% python3 -q
>>> import numpy as np
>>> import numpy.linalg as la
>>> np.set_printoptions(precision=3, suppress=True, linewidth=160)
>>> B = np.array([[-1, -3, -1], [-1, -3, -3], [-3, 2, 0]])
>>> feats = np.triu(B, 1)
>>> feats
array([[ 0, -3, -1],
       [ 0,  0, -3],
       [ 0,  0,  0]])
>>> vec = np.array([6, 0, 3])
>>> h1 = np.maximum(feats @ vec, 0)
>>> np.tanh(feats @ vec)
array([-0.995, -1.   ,  0.   ])
>>> h1
array([0, 0, 0])
>>> np.maximum(feats @ vec, 0) - np.maximum(-feats @ vec, 0)
array([-3, -9,  0])
>>> r = la.matrix_rank(feats)
>>> r
np.int64(2)
>>> null = la.svd(feats)[2][r:].T
>>> null[:, 0] / null[np.abs(null[:, 0]).round(6).argmax(), 0]
array([ 1., -0., -0.])
>>> feats @ null
array([[0.],
       [0.],
       [0.]])
>>> null.shape
(3, 1)
>>> [int(la.matrix_rank(feats[:i])) for i in range(1, len(feats) + 1)]
[1, 2, 2]
>>> la.matrix_rank(feats.T @ feats), la.matrix_rank(feats @ feats.T)
(np.int64(2), np.int64(2))
>>> [int(la.matrix_rank(np.delete(feats, i, axis=0))) for i in range(3)]
[1, 1, 2]
>>> np.round(np.trace(la.pinv(feats) @ feats), 3)
np.float64(2.0)
>>> np.unique(feats.round(6), axis=0).shape
(3, 3)
>>> np.abs(np.diag(la.qr(feats)[1])) > 1e-9
array([False, False, False])
>>> left, s, VT = la.svd(feats)
>>> np.argmax(s[:-1] / (s[1:] + 1e-6)) + 1
np.int64(2)
>>> s
array([3.541, 2.541, 0.   ])
>>> B = left[:, :2] @ np.diag(s[:2]) @ VT[:2]
>>> round(float(la.norm(feats - B) / la.norm(feats)), 3)
0.0
>>> la.matrix_rank(B)
np.int64(2)
>>> round(np.abs(feats - B).max(), 3)
np.float64(0.0)
>>> data = np.array([[4, 5, 6, 7, 8, 9, 10],
...     [11, 12, 13, 14, 15, 16, 17],
...     [18, 19, 20, 21, 22, 23, 24],
...     [25, 26, 27, 28, 29, 30, 31],
...     [32, 33, 34, 35, 36, 37, 38],
...     [39, 40, 41, 42, 43, 44, 45]])
>>> left, s, VT = la.svd(data)
>>> V = VT[:(s > 1e-8).sum()]
>>> rng = np.random.default_rng(65)
>>> vec = data[2] + 4 * data[5] + rng.integers(2) * np.eye(7)[5]
>>> vec
array([174., 179., 184., 189., 194., 199., 204.])
>>> np.round(V.T @ V, 3) + 0
array([[ 0.464,  0.357,  0.25 ,  0.143,  0.036, -0.071, -0.179],
       [ 0.357,  0.286,  0.214,  0.143,  0.071,  0.   , -0.071],
       [ 0.25 ,  0.214,  0.179,  0.143,  0.107,  0.071,  0.036],
       [ 0.143,  0.143,  0.143,  0.143,  0.143,  0.143,  0.143],
       [ 0.036,  0.071,  0.107,  0.143,  0.179,  0.214,  0.25 ],
       [-0.071,  0.   ,  0.071,  0.143,  0.214,  0.286,  0.357],
       [-0.179, -0.071,  0.036,  0.143,  0.25 ,  0.357,  0.464]])
>>> np.allclose(V.T @ V @ vec, vec)
True
>>> w1 = np.array([[1, 3], [3, 1], [2, 0], [0, 0], [2, 3], [1, 2], [0, 0]])
>>> b = np.array([-8, -3])
>>> act = np.maximum(data @ w1 + b, 0)
>>> (act > 0).mean(axis=0)
array([1., 1.])
>>> (act > 0).astype(int)
array([[1, 1],
       [1, 1],
       [1, 1],
       [1, 1],
       [1, 1],
       [1, 1]])
>>> la.matrix_rank(act)
np.int64(2)
>>> W2 = np.array([[2, 0, 2], [1, 0, 3]])
>>> (act @ W2).round(6).argmax(axis=1)
array([2, 2, 2, 2, 2, 2])
>>> w1 @ W2
array([[ 5,  0, 11],
       [ 7,  0,  9],
       [ 4,  0,  4],
       [ 0,  0,  0],
       [ 7,  0, 13],
       [ 4,  0,  8],
       [ 0,  0,  0]])
>>> r = la.matrix_rank(data)
>>> r
np.int64(2)
>>> null = la.svd(data)[2][r:].T
>>> null.shape
(7, 5)
>>> la.matrix_rank(data.T @ data), la.matrix_rank(data @ data.T)
(np.int64(2), np.int64(2))
>>> np.round(null @ null.T, 3) + 0
array([[ 0.536, -0.357, -0.25 , -0.143, -0.036,  0.071,  0.179],
       [-0.357,  0.714, -0.214, -0.143, -0.071,  0.   ,  0.071],
       [-0.25 , -0.214,  0.821, -0.143, -0.107, -0.071, -0.036],
       [-0.143, -0.143, -0.143,  0.857, -0.143, -0.143, -0.143],
       [-0.036, -0.071, -0.107, -0.143,  0.821, -0.214, -0.25 ],
       [ 0.071,  0.   , -0.071, -0.143, -0.214,  0.714, -0.357],
       [ 0.179,  0.071, -0.036, -0.143, -0.25 , -0.357,  0.536]])
>>> [int(la.matrix_rank(data[:, :j + 1])) for j in range(7)]
[1, 2, 2, 2, 2, 2, 2]
>>> [int(la.matrix_rank(data[:i])) for i in range(1, len(data) + 1)]
[1, 2, 2, 2, 2, 2]
>>> F = np.load("sample19.npy")
>>> F
array([[ 1, -1,  1],
       [ 1,  0,  0],
       [ 1,  1,  1],
       [ 1,  2,  4]])
>>> B = F + rng.integers(-2, 3, (4, 1)) @ rng.integers(-2, 3, (1, 3))
>>> B
array([[ 3, -5,  3],
       [ 1,  0,  0],
       [ 1,  1,  1],
       [ 2,  0,  5]])
>>> B - F
array([[ 2, -4,  2],
       [ 0,  0,  0],
       [ 0,  0,  0],
       [ 1, -2,  1]])
>>> np.abs(B - F).sum(axis=1)
array([8, 0, 0, 4])
>>> np.round(la.svd(B - F, compute_uv=False), 3) + 0
array([5.477, 0.   , 0.   ])
>>> la.matrix_rank(B - F, tol=1e-8)
np.int64(1)
>>> vec = np.array([1, 2, -1])
>>> y = B @ vec
>>> y
array([-10,   1,   2,  -3])
>>> y = y + 0.05 * rng.normal(size=4)
>>> y
array([-9.938,  0.922,  1.968, -3.038])
>>> b, *_ = la.lstsq(B, y)
>>> [round(float(la.norm(la.solve(B.T @ B + lam * np.eye(3), B.T @ y))), 2) for lam in (0, 1, 10, 100)]
[2.4, 1.88, 1.26, 0.48]
>>> W0 = np.array([[-0.7, 0.1, -0.9, 0.2, -1.4],
...     [-0.5, -0.6, 1.2, -0.7, -0.7],
...     [0.6, 1.2, 0.3, 0.0, 0.4],
...     [-1.1, -0.3, -0.7, 1.0, 0.9],
...     [-0.4, -1.2, 1.1, -0.2, 1.0],
...     [1.0, -1.5, -1.5, 0.7, 0.2]])
>>> W0
array([[-0.7,  0.1, -0.9,  0.2, -1.4],
       [-0.5, -0.6,  1.2, -0.7, -0.7],
       [ 0.6,  1.2,  0.3,  0. ,  0.4],
       [-1.1, -0.3, -0.7,  1. ,  0.9],
       [-0.4, -1.2,  1.1, -0.2,  1. ],
       [ 1. , -1.5, -1.5,  0.7,  0.2]])
>>> left, s, VT = la.svd(W0)
>>> np.argmax(s[:-1] / (s[1:] + 1e-6)) + 1
np.int64(4)
>>> B = left[:, :4] @ np.diag(s[:4]) @ VT[:4]
>>> round(float(la.norm(W0 - B) / la.norm(W0)), 3)
0.034
>>> la.matrix_rank(W0, rtol=0.05)
np.int64(5)
>>> X = np.load("a.npy")
>>> X
array([[-1,  2, -2,  2,  2],
       [ 1, -2, -2, -1, -1],
       [-1,  0,  2,  1,  2],
       [ 1, -2,  0, -2,  0]])
>>> round(la.norm(X) ** 2 / la.norm(X, 2) ** 2, 3)
np.float64(1.572)
>>> round(la.norm(X[0] - X[3]), 3)
np.float64(6.633)
>>> blk = np.stack([X, -3 * X, X[::-1]])
>>> blk.shape
(3, 4, 5)
>>> la.matrix_rank(blk)
array([4, 4, 4])
>>> (blk @ X.T).shape
(3, 4, 4)
>>> X.sum(axis=1)
array([ 3, -5,  4, -3])
>>> X.mean(axis=0)
array([ 0.  , -0.5 , -0.5 ,  0.  ,  0.75])
>>> np.abs(X).max()
np.int64(2)
>>> la.svd(X, compute_uv=False)
array([5.468, 3.526, 2.007, 0.803])
>>> np.unravel_index(np.abs(X).argmax(), X.shape)
(np.int64(0), np.int64(1))
>>> round(la.norm(X), 3)
np.float64(6.856)
>>> X - X[0]
array([[ 0,  0,  0,  0,  0],
       [ 2, -4,  0, -3, -3],
       [ 0, -2,  4, -1,  0],
       [ 2, -4,  2, -4, -2]])
>>> vec = np.array([2, 1, 2, 3, 2])
>>> h1 = np.maximum(X @ vec, 0)
>>> np.maximum(X @ vec, 0) - np.maximum(-X @ vec, 0)
array([ 6, -9,  9, -6])
>>> np.flatnonzero(h1 > 1e-9)
array([0, 2])
>>> np.maximum(X @ (3 * vec), 0)
array([18,  0, 27,  0])
>>> X.T @ h1
array([-15,  12,   6,  21,  30])
>>> np.tanh(X @ vec)
array([ 1., -1.,  1., -1.])
>>> h1
array([6, 0, 9, 0])
>>> M = np.load("m.npy")
>>> M
array([[ 1,  1, -1, -1,  1,  1, -1, -1],
       [ 1,  1,  1,  1,  1,  1,  1,  1],
       [ 1,  1, -1, -1, -1, -1,  1,  1]])
>>> # columns 0 and 1 are equal
>>> w1 = np.array([[7, -1, 8],
...     [-1, 8, 4],
...     [9, 1, 4],
...     [-8, 8, 9],
...     [-7, -3, -3],
...     [-6, -1, 9],
...     [-9, 7, 6],
...     [1, -7, 2]])
>>> b = np.array([2, 6, 9])
>>> act = np.maximum(M @ w1 + b, 0)
>>> (act > 0).astype(int)
array([[1, 0, 1],
       [0, 1, 1],
       [1, 1, 1]])
>>> (act > 0).mean(axis=0)
array([0.667, 0.667, 1.   ])
>>> W2 = np.array([[-8, 9, 7], [-9, 1, 4], [5, 9, -3]])
>>> act @ W2
array([[  14,   72,   -4],
       [  78,  450,  -72],
       [-118,  206,   86]])
